$ ipython --no-banner

In [1]: import numpy as np

In [2]: from numpy import linalg as LA

In [3]: np.set_printoptions(precision=2, suppress=True, linewidth=200, sign=" ")

In [4]: basis = np.array([[4, -3, 1], [-1, 5, 2], [-1, 5, -3]])

In [5]: rng = np.random.default_rng(23)

In [6]: F = (rng.random((15, 3)) < 0.25) @ basis

In [7]: F
Out[7]: 
array([[-1,  5, -3],
       [ 4, -3,  1],
       [ 3,  2,  3],
       [ 0,  0,  0],
       [ 4, -3,  1],
       [ 0,  0,  0],
       [-1,  5, -3],
       [ 0,  0,  0],
       [-1,  5,  2],
       [ 0,  0,  0],
       [ 0,  0,  0],
       [-1,  5, -3],
       [ 4, -3,  1],
       [-1,  5, -3],
       [ 0,  0,  0]])

In [8]: cov = np.cov(F, rowvar=False)

In [9]: np.polyfit(F[:, 2], F[:, 1], 1)
Out[9]: array([-0.95,  0.95])

In [10]: round(np.corrcoef(F[:, 2], F[:, 1])[0, 1], 2)
Out[10]: np.float64(-0.58)

In [11]: cov.shape
Out[11]: (3, 3)

In [12]: lab = F[:, 2] > np.median(F[:, 2])

In [13]: u = F[lab].mean(axis=0) - F[~lab].mean(axis=0)

In [14]: u
Out[14]: array([ 3.2, -2.4,  2.8])

In [15]: basis = F[[14, 6]].astype(float)

In [16]: for _ in range(7):
    ...:     lab = LA.norm(F[:, None] - basis, axis=-1).argmin(axis=1)
    ...:     basis = np.array([F[lab == j].mean(axis=0) for j in range(2)])
    ...: 

In [17]: lab
Out[17]: array([ 1,  0,  0,  0,  0,  0,  1,  0,  1,  0,  0,  1,  0,  1,  0])

In [18]: np.bincount(lab)
Out[18]: array([ 10,   5])

In [19]: d = LA.norm(F[:, None] - F[None], axis=-1)

In [20]: np.flatnonzero(d[0] < d.mean() / 2)
Out[20]: array([  0,   6,  11,  13])

In [21]: d[0].round(6).argsort(kind="stable")[:4]
Out[21]: array([  0,   6,  11,  13])

In [22]: (d + 1e9 * np.eye(15)).round(6).argmin(axis=1)
Out[22]: array([ 6,  4,  3,  5,  1,  3,  0,  3,  0,  3,  3,  0,  1,  0,  3])

In [23]: LA.norm(F, axis=1)
Out[23]: array([ 5.92,  5.1 ,  4.69,  0.  ,  5.1 ,  0.  ,  5.92,  0.  ,  5.48,  0.  ,  0.  ,  5.92,  5.1 ,  5.92,  0.  ])

In [24]: u = np.array([4, 0, 4])

In [25]: np.correlate(F[3], F[13], "full")
Out[25]: array([ 0,  0,  0,  0,  0])

In [26]: np.array([np.convolve(row, u, "same") for row in F])
Out[26]: 
array([[ 20, -16,  20],
       [-12,  20, -12],
       [  8,  24,   8],
       [  0,   0,   0],
       [-12,  20, -12],
       [  0,   0,   0],
       [ 20, -16,  20],
       [  0,   0,   0],
       [ 20,   4,  20],
       [  0,   0,   0],
       [  0,   0,   0],
       [ 20, -16,  20],
       [-12,  20, -12],
       [ 20, -16,  20],
       [  0,   0,   0]])

In [27]: np.convolve(F[3], u)
Out[27]: array([ 0,  0,  0,  0,  0])

In [28]: np.cross(F[3, :3], F[13, :3])
Out[28]: array([ 0,  0,  0])

In [29]: m1 = np.loadtxt("w.csv", delimiter=",")

In [30]: m1
Out[30]: 
array([[-0.38,  0.53],
       [ 0.48, -0.59],
       [ 0.77,  0.6 ],
       [-0.19, -0.14]])

In [31]: Y = np.c_[m1[:, :1] @ np.array([[3]]), np.array([-6, 9, 1, 8])]

In [32]: Y
Out[32]: 
array([[-1.15, -6.  ],
       [ 1.44,  9.  ],
       [ 2.3 ,  1.  ],
       [-0.57,  8.  ]])

In [33]: np.round(LA.norm(Y - m1 @ LA.lstsq(m1, Y)[0], axis=0), 2) + 0
Out[33]: array([ 0.  ,  8.21])

In [34]: LA.matrix_rank(np.c_[m1, Y])
Out[34]: np.int64(3)

In [35]: np.round(LA.lstsq(m1, Y[:, 0])[0], 2) + 0
Out[35]: array([ 3.,  0.])

In [36]: vec = np.array([4, 2])

In [37]: y = m1 @ vec

In [38]: beta, lr = np.zeros(2), 1 / LA.norm(m1, 2) ** 2

In [39]: for i in range(30):
    ...:     beta -= lr * m1.T @ (m1 @ beta - y)
    ...:     if i % 10 == 0: print(i, round(LA.norm(m1 @ beta - y), 2))
    ...: 
0 0.0
10 0.0
20 0.0

In [40]: beta
Out[40]: array([ 4.,  2.])

In [41]: np.round(LA.cond(m1), 2)
Out[41]: np.float64(1.0)

In [42]: W0 = np.load("dump.npy")

In [43]: W0
Out[43]: 
array([[ 0.49,  0.51,  0.71],
       [ 0.51,  0.49, -0.71],
       [ 0.71, -0.71,  0.01]])

In [44]: try:
    ...:     LA.cholesky(W0)
    ...: except LA.LinAlgError as e:
    ...:     print(repr(e))
    ...: 
LinAlgError('Matrix is not positive definite')

In [45]: round(LA.eigvalsh(W0).min(), 2)
Out[45]: np.float64(-1.0)

In [46]: np.all(LA.eigvalsh(W0) > 0)
Out[46]: np.False_

In [47]: evals, V = LA.eigh(W0)

In [48]: vec = np.array([1, -1, 0])

In [49]: np.round(V * np.abs(evals) @ V.T, 2) + 0
Out[49]: 
array([[ 1.,  0.,  0.],
       [ 0.,  1.,  0.],
       [ 0.,  0.,  1.]])

In [50]: LA.eigvalsh(W0[1:, 1:])
Out[50]: array([-0.49,  1.  ])

In [51]: np.round(vec @ W0 @ vec / (vec @ vec), 2), evals[0], round(float(evals[-1]), 2)
Out[51]: (np.float64(-0.01), np.float64(-1.0), 1.0)

In [52]: evals, V = LA.eig(W0)

In [53]: np.prod(evals)
Out[53]: np.float64(-1.0)

In [54]: np.sort(LA.eigvals(W0.T))
Out[54]: array([-1.,  1.,  1.])

In [55]: evals
Out[55]: array([ 1., -1.,  1.])

In [56]: np.sort(LA.eigvals(W0 @ W0))
Out[56]: array([ 1.,  1.,  1.])

In [57]: lab = rng.permutation(3)

In [58]: lab
Out[58]: array([ 2,  1,  0])

In [59]: Y = W0[lab][:, lab]

In [60]: np.allclose(Y, W0)
Out[60]: False

In [61]: Y
Out[61]: 
array([[ 0.01, -0.71,  0.71],
       [-0.71,  0.49,  0.51],
       [ 0.71,  0.51,  0.49]])

In [62]: np.round(LA.det(Y), 2), np.round(LA.det(W0[lab]), 2)
Out[62]: (np.float64(-1.0), np.float64(1.0))

In [63]: np.sort(np.abs(LA.eigvals(Y)))
Out[63]: array([ 1.,  1.,  1.])
